In [1]: import numpy as np

In [2]: np.set_printoptions(precision=2, suppress=True, linewidth=140, floatmode="fixed")

In [3]: W0 = np.load("w.npy")

In [4]: print(W0)
[[ 1 -2  4 -8]
 [ 1 -1  1 -1]
 [ 1  0  0  0]]

In [5]: print(np.count_nonzero(W0))
9

In [6]: W0[:, 4]
IndexError: index 4 is out of bounds for axis 1 with size 4


In [7]: print(W0.sum(axis=0))
[ 3 -3  5 -9]

In [8]: print(np.round(np.linalg.norm(W0), 2))
9.49

In [9]: print(np.linalg.svd(W0, compute_uv=False))
[9.37 1.40 0.57]

In [10]: u, r1 = W0[2], W0[0]

In [11]: print(u @ r1)
1

In [12]: print(u @ u)
1

In [13]: pr = (u @ r1) / (u @ u) * u

In [14]: print(np.linalg.matrix_rank(np.outer(u, r1)))
1

In [15]: print(pr)
[1.00 0.00 0.00 0.00]

In [16]: print(np.outer(u, r1))
[[ 1 -2  4 -8]
 [ 0  0  0  0]
 [ 0  0  0  0]
 [ 0  0  0  0]]

In [17]: print(round(float(np.linalg.norm(u + r1) ** 2 + np.linalg.norm(u - r1) ** 2), 2))
172.0

In [18]: print(r1 - pr)
[ 0.00 -2.00  4.00 -8.00]

In [19]: vec = np.array([-2, -1, -2, 2])

In [20]: h = np.maximum(W0 @ vec, 0)

In [21]: print(h)
[0 0 0]

In [22]: print(np.maximum(W0 @ (3 * vec), 0))
[0 0 0]

In [23]: M2 = np.array([[1, 0, 0], [0, 3, 3], [3, 3, 1], [3, 0, 3]])

In [24]: print(W0 @ M2)
[[-11   6 -26]
 [  1   0  -5]
 [  1   0   0]]

In [25]: print(np.einsum("ij,ij->i", W0, W0))
[85  4  1]

In [26]: print(np.einsum("ij->j", W0))
[ 3 -3  5 -9]

In [27]: print(np.linalg.matrix_rank(np.vstack([W0, M2.T])))
4

In [28]: print(np.vstack([W0, M2.T]).shape)
(6, 4)

In [29]: print(np.round(np.linalg.norm(W0, 1), 2), round(float(np.linalg.norm(W0, np.inf)), 2))
9.0 15.0

In [30]: print(np.round(np.linalg.norm(W0[2], 1), 2), round(np.linalg.norm(W0[2], np.inf), 2))
1.0 1.0

In [31]: print(np.linalg.norm(W0, axis=1))
[9.22 2.00 1.00]

In [32]: print(np.linalg.norm(W0, axis=1).argmax())
0

In [33]: print(np.linalg.norm(W0, axis=0))
[1.73 2.24 4.12 8.06]
